% ipython --no-banner

In [1]: import numpy as np

In [2]: import numpy.linalg as la

In [3]: np.set_printoptions(suppress=True, linewidth=140)

In [4]: def tidy(a):
   ...:     return np.round(a, 2) + 0
   ...: 

In [5]: rng = np.random.default_rng(44)

In [6]: mat = (rng.random((9, 9)) < 0.3) + np.eye(9)

In [7]: mat /= mat.sum(axis=1, keepdims=True)

In [8]: tidy(mat)
Out[8]: 
array([[0.4 , 0.2 , 0.  , 0.  , 0.2 , 0.  , 0.2 , 0.  , 0.  ],
       [0.  , 0.5 , 0.  , 0.  , 0.  , 0.  , 0.5 , 0.  , 0.  ],
       [0.  , 0.2 , 0.4 , 0.  , 0.2 , 0.  , 0.2 , 0.  , 0.  ],
       [0.17, 0.  , 0.  , 0.33, 0.17, 0.  , 0.  , 0.17, 0.17],
       [0.  , 0.  , 0.  , 0.33, 0.33, 0.  , 0.  , 0.  , 0.33],
       [0.  , 0.  , 0.  , 0.  , 0.5 , 0.5 , 0.  , 0.  , 0.  ],
       [0.  , 0.  , 0.  , 0.33, 0.33, 0.  , 0.33, 0.  , 0.  ],
       [0.  , 0.  , 0.33, 0.  , 0.  , 0.  , 0.  , 0.67, 0.  ],
       [0.2 , 0.  , 0.2 , 0.2 , 0.2 , 0.  , 0.  , 0.  , 0.2 ]])

In [9]: x = np.array([1, 3, 1, 2, 2, 3, 2, 3, 2])

In [10]: target = mat @ x

In [11]: coef, lr = np.zeros(9), 1 / la.norm(mat, 2) ** 2

In [12]: for i in range(6):
    ...:     coef -= lr * mat.T @ (mat @ coef - target)
    ...:     if i % 1 == 0: print(i, round(la.norm(mat @ coef - target), 2))
    ...: 
0 1.19
1 0.91
2 0.76
3 0.68
4 0.61
5 0.56

In [13]: tidy(coef)
Out[13]: array([1.  , 2.2 , 1.42, 1.56, 3.05, 1.61, 2.22, 2.68, 1.14])

In [14]: u = np.array([0, 2, 2, 0, 2, 3, 0, 0, 2])

In [15]: M2 = mat + np.outer(u, np.eye(9)[2])

In [16]: tidy(M2)
Out[16]: 
array([[0.4 , 0.2 , 0.  , 0.  , 0.2 , 0.  , 0.2 , 0.  , 0.  ],
       [0.  , 0.5 , 2.  , 0.  , 0.  , 0.  , 0.5 , 0.  , 0.  ],
       [0.  , 0.2 , 2.4 , 0.  , 0.2 , 0.  , 0.2 , 0.  , 0.  ],
       [0.17, 0.  , 0.  , 0.33, 0.17, 0.  , 0.  , 0.17, 0.17],
       [0.  , 0.  , 2.  , 0.33, 0.33, 0.  , 0.  , 0.  , 0.33],
       [0.  , 0.  , 3.  , 0.  , 0.5 , 0.5 , 0.  , 0.  , 0.  ],
       [0.  , 0.  , 0.  , 0.33, 0.33, 0.  , 0.33, 0.  , 0.  ],
       [0.  , 0.  , 0.33, 0.  , 0.  , 0.  , 0.  , 0.67, 0.  ],
       [0.2 , 0.  , 2.2 , 0.2 , 0.2 , 0.  , 0.  , 0.  , 0.2 ]])

In [17]: la.matrix_rank(la.inv(M2) - la.inv(mat), tol=1e-8)
Out[17]: np.int64(1)
